% python3 -q
>>> import numpy as np
>>> np.set_printoptions(suppress=True, linewidth=200)
>>> F = np.loadtxt("dump.csv", delimiter=",")
>>> F
array([[ 1.,  1.,  1.,  1.,  1.,  1.,  1.,  1.],
       [ 1.,  1., -1., -1., -1., -1.,  1.,  1.],
       [ 1., -1., -1.,  1., -1.,  1.,  1., -1.],
       [ 1.,  1.,  1.,  1., -1., -1., -1., -1.]])
>>> left, s, Vh = np.linalg.svd(F, full_matrices=False)
>>> (s > 1e-8).sum()
np.int64(4)
>>> E = np.loadtxt("run14.csv", delimiter=",")
>>> E
array([[  4.91,  -0.98,   0.02,   1.78],
       [  0.36,  -1.31,   0.39,  -2.05],
       [  9.55,   0.9 ,  -0.86,  -0.24],
       [ -2.69,   3.95,   2.5 ,   9.  ],
       [ -7.44,   0.12,   1.23,   0.29],
       [ 24.35,   0.47,  -3.59,  -3.26],
       [ -2.68,  -0.91,   2.62,  -1.85],
       [-12.9 ,  -1.43,  -2.19,   4.2 ],
       [ 16.42,  -2.06,  -0.1 ,   3.35],
       [  3.23,   1.65,  -0.77,   2.25],
       [-12.11,  -2.54,  -1.06,   5.81],
       [ -0.52,   2.49,  -2.36,   1.54],
       [ 19.3 ,   2.09,   1.  ,   6.87],
       [  1.36,  -1.33,   1.06,  -6.14],
       [ -1.24,   4.93,  -0.51,  -5.34],
       [ 11.8 ,   1.63,   3.19,  -0.43],
       [ -8.5 ,   4.37,   0.74,  -2.59],
       [-10.03,   1.76,   0.84,  -3.31],
       [-10.49,   4.05,   1.32,   4.52],
       [  6.84,   1.59,   0.96,   8.41],
       [-15.04,   0.95,  -0.81,   1.81],
       [  7.85,  -0.96,  -1.8 ,   5.58],
       [  0.46,   4.95,  -1.35,  -5.32],
       [ -6.42,  -0.47,   0.75,  -3.21],
       [ -2.49,  -0.14,   2.08,   3.44],
       [ -8.09,  -0.67,   0.29,  -2.33]])
>>> Y = np.c_[E[:, :1] @ np.array([[-2]]), np.array([1, 3, 1, 3, 1, 2, 0, 2, 3, 3, 3, 0, 0, 1, 3, 2, 0, 1, 2, 3, 1, 0, 2, 0, 1, 2])]
>>> Y
array([[ -9.82,   1.  ],
       [ -0.72,   3.  ],
       [-19.1 ,   1.  ],
       [  5.38,   3.  ],
       [ 14.88,   1.  ],
       [-48.7 ,   2.  ],
       [  5.36,   0.  ],
       [ 25.8 ,   2.  ],
       [-32.84,   3.  ],
       [ -6.46,   3.  ],
       [ 24.22,   3.  ],
       [  1.04,   0.  ],
       [-38.6 ,   0.  ],
       [ -2.72,   1.  ],
       [  2.48,   3.  ],
       [-23.6 ,   2.  ],
       [ 17.  ,   0.  ],
       [ 20.06,   1.  ],
       [ 20.98,   2.  ],
       [-13.68,   3.  ],
       [ 30.08,   1.  ],
       [-15.7 ,   0.  ],
       [ -0.92,   2.  ],
       [ 12.84,   0.  ],
       [  4.98,   1.  ],
       [ 16.18,   2.  ]])
>>> np.linalg.matrix_rank(np.c_[E, Y])
np.int64(5)
>>> np.round(np.linalg.norm(np.linalg.qr(E)[0].T @ Y, axis=0) ** 2 / ((Y ** 2).sum(axis=0) + 1e-12), 2)
array([1.  , 0.18])
>>> np.linalg.matrix_rank(Y)
np.int64(2)
